>>> import numpy as np
>>> import numpy.linalg as la
>>> np.set_printoptions(precision=4, suppress=True, linewidth=120)
>>> def rnd(a):
...     return np.round(a, 4) + 0
... 
>>> arr = np.loadtxt("out5.csv", delimiter=",")
>>> print(arr)
[[-1.8    -1.4    -1.2    -0.5     1.5     0.2   ]
 [ 0.3924  1.0543 -0.4406  0.4356 -3.4196 -1.1175]
 [ 0.4     1.     -0.4     0.4    -3.4    -1.2   ]]
>>> x = np.array([-1, 0, 1, -2, 2, -1])
>>> print(rnd(arr @ (2 * x)))
[  8.8    -14.8518 -14.4   ]
>>> print((arr @ x).argmax())
0
>>> print(rnd((arr * x).sum(axis=1)))
[ 4.4    -7.4259 -7.2   ]
>>> print(np.sign((arr @ x).round(6)))
[ 1. -1. -1.]
>>> print(np.argsort(-la.norm(arr, axis=0).round(6), kind="stable")[:3])
[4 1 0]
>>> print(la.matrix_rank(arr, rtol=0.1))
2
>>> print(la.cond(arr) > 100)
False
>>> Uu, s, vt = la.svd(arr)
>>> print(np.argmax(s[:-1] / (s[1:] + 1e-6)) + 1)
2
>>> B = Uu[:, :2] @ np.diag(s[:2]) @ vt[:2]
>>> print(la.matrix_rank(B))
2
>>> print(la.matrix_rank(arr, rtol=0.05))
2
>>> f = np.array([0, 3, 2])
>>> print(rnd(np.polyval(f, arr[2])))
[ 3.2  5.   0.8  3.2 -8.2 -1.6]
>>> print(rnd(np.convolve(arr[2], f)))
[  0.    1.2   3.8   0.8   0.4  -9.4 -10.4  -2.4]
>>> print(rnd(np.cross(arr[2, :3], arr[0, :3])))
[-1.76  1.2   1.24]
>>> A = np.load("x.npy")
>>> print(A)
[[  0  -8 -12   0  -6  -9]
 [  0 -20 -16   0 -15 -12]
 [-20   0   0 -15   0   0]
 [  0  -4  -6   0   6   9]
 [  0 -10  -8   0  15  12]
 [-10   0   0  15   0   0]]
>>> B = A / np.sqrt((A ** 2).mean(axis=1, keepdims=True))
>>> print(la.matrix_rank(B) == la.matrix_rank(A))
True
>>> print(la.matrix_rank(A - A.mean(axis=1, keepdims=True)))
5
>>> blk = np.stack([arr, 5 * arr, arr[::-1]])
>>> print(la.matrix_rank(blk))
[3 3 3]
>>> print(rnd(np.einsum("bij,cij->bc", blk, blk)))
[[ 38.2519 191.2594   0.2319]
 [191.2594 956.2968   1.1594]
 [  0.2319   1.1594  38.2519]]
>>> print((blk @ arr.T).shape)
(3, 3, 3)
>>> print(rnd(la.norm(blk, axis=(1, 2))))
[ 6.1848 30.924   6.1848]
>>> rng = np.random.default_rng(59904)
>>> lab = rng.permutation(6)
>>> print(lab)
[0 4 1 2 3 5]
>>> B = A[lab][:, lab]
>>> print(B)
[[  0  -6  -8 -12   0  -9]
 [  0  15 -10  -8   0  12]
 [  0 -15 -20 -16   0 -12]
 [-20   0   0   0 -15   0]
 [  0   6  -4  -6   0   9]
 [-10   0   0   0  15   0]]
>>> print(np.allclose(B, A))
False
>>> print(np.diag(B))
[  0  15 -20   0   0   0]
